% python3 -q
>>> import numpy as np
>>> import numpy.linalg as la
>>> np.set_printoptions(precision=2, suppress=True, linewidth=140)
>>> F = np.load("out5.npy")
>>> print(F)
[[ 1  1  1  1 -1 -1 -1 -1]
 [ 1 -1  1 -1  1 -1  1 -1]
 [ 1  1 -1 -1 -1 -1  1  1]
 [ 1 -1 -1  1 -1  1  1 -1]
 [ 1  1 -1 -1  1  1 -1 -1]
 [ 1 -1  1 -1 -1  1 -1  1]
 [ 1  1  1  1  1  1  1  1]
 [ 1 -1 -1  1  1 -1 -1  1]]
>>> print(la.svd(F, compute_uv=False))
[2.83 2.83 2.83 2.83 2.83 2.83 2.83 2.83]
>>> print(F.T @ F)
[[8 0 0 0 0 0 0 0]
 [0 8 0 0 0 0 0 0]
 [0 0 8 0 0 0 0 0]
 [0 0 0 8 0 0 0 0]
 [0 0 0 0 8 0 0 0]
 [0 0 0 0 0 8 0 0]
 [0 0 0 0 0 0 8 0]
 [0 0 0 0 0 0 0 8]]
>>> print(F @ F.T)
[[8 0 0 0 0 0 0 0]
 [0 8 0 0 0 0 0 0]
 [0 0 8 0 0 0 0 0]
 [0 0 0 8 0 0 0 0]
 [0 0 0 0 8 0 0 0]
 [0 0 0 0 0 8 0 0]
 [0 0 0 0 0 0 8 0]
 [0 0 0 0 0 0 0 8]]
>>> print(F[:, 1] @ F[:, 7])
0
>>> blk = np.stack([F, -2 * F, F[::-1]])
>>> print((blk @ F.T).shape)
(3, 8, 8)
>>> print(blk.shape)
(3, 8, 8)
>>> print(la.matrix_rank(blk.reshape(3, -1)))
2
>>> print(np.einsum("bij,cij->bc", blk, blk))
[[  64 -128    0]
 [-128  256    0]
 [   0    0   64]]
>>> B = la.inv(F)
>>> print((np.abs(B) > 1e-9).astype(int))
[[1 1 1 1 1 1 1 1]
 [1 1 1 1 1 1 1 1]
 [1 1 1 1 1 1 1 1]
 [1 1 1 1 1 1 1 1]
 [1 1 1 1 1 1 1 1]
 [1 1 1 1 1 1 1 1]
 [1 1 1 1 1 1 1 1]
 [1 1 1 1 1 1 1 1]]
>>> print(F @ B)
[[1. 0. 0. 0. 0. 0. 0. 0.]
 [0. 1. 0. 0. 0. 0. 0. 0.]
 [0. 0. 1. 0. 0. 0. 0. 0.]
 [0. 0. 0. 1. 0. 0. 0. 0.]
 [0. 0. 0. 0. 1. 0. 0. 0.]
 [0. 0. 0. 0. 0. 1. 0. 0.]
 [0. 0. 0. 0. 0. 0. 1. 0.]
 [0. 0. 0. 0. 0. 0. 0. 1.]]
>>> print(B)
[[ 0.12  0.12  0.12  0.12  0.12  0.12  0.12  0.12]
 [ 0.12 -0.12  0.12 -0.12  0.12 -0.12  0.12 -0.12]
 [ 0.12  0.12 -0.12 -0.12 -0.12  0.12  0.12 -0.12]
 [ 0.12 -0.12 -0.12  0.12 -0.12 -0.12  0.12  0.12]
 [-0.12  0.12 -0.12 -0.12  0.12 -0.12  0.12  0.12]
 [-0.12 -0.12 -0.12  0.12  0.12  0.12  0.12 -0.12]
 [-0.12  0.12  0.12  0.12 -0.12 -0.12  0.12 -0.12]
 [-0.12 -0.12  0.12 -0.12 -0.12  0.12  0.12  0.12]]
>>> print(round(la.det(F) * la.det(B), 2))
1.0
>>> rng = np.random.default_rng(495484)
>>> lab = rng.permutation(8)
>>> print(lab)
[1 6 4 0 2 3 7 5]
>>> B = F[lab][:, lab]
>>> print(B)
[[-1  1  1  1  1 -1 -1 -1]
 [ 1  1  1  1  1  1  1  1]
 [ 1 -1  1  1 -1 -1 -1  1]
 [ 1 -1 -1  1  1  1 -1 -1]
 [ 1  1 -1  1 -1 -1  1 -1]
 [-1  1 -1  1 -1  1 -1  1]
 [-1 -1  1  1 -1  1  1 -1]
 [-1 -1 -1  1  1 -1  1  1]]
>>> print(round(float(la.det(B)), 2), round(float(la.det(F[lab])), 2))
4096.0 4096.0
>>> print(np.allclose(B, F))
False
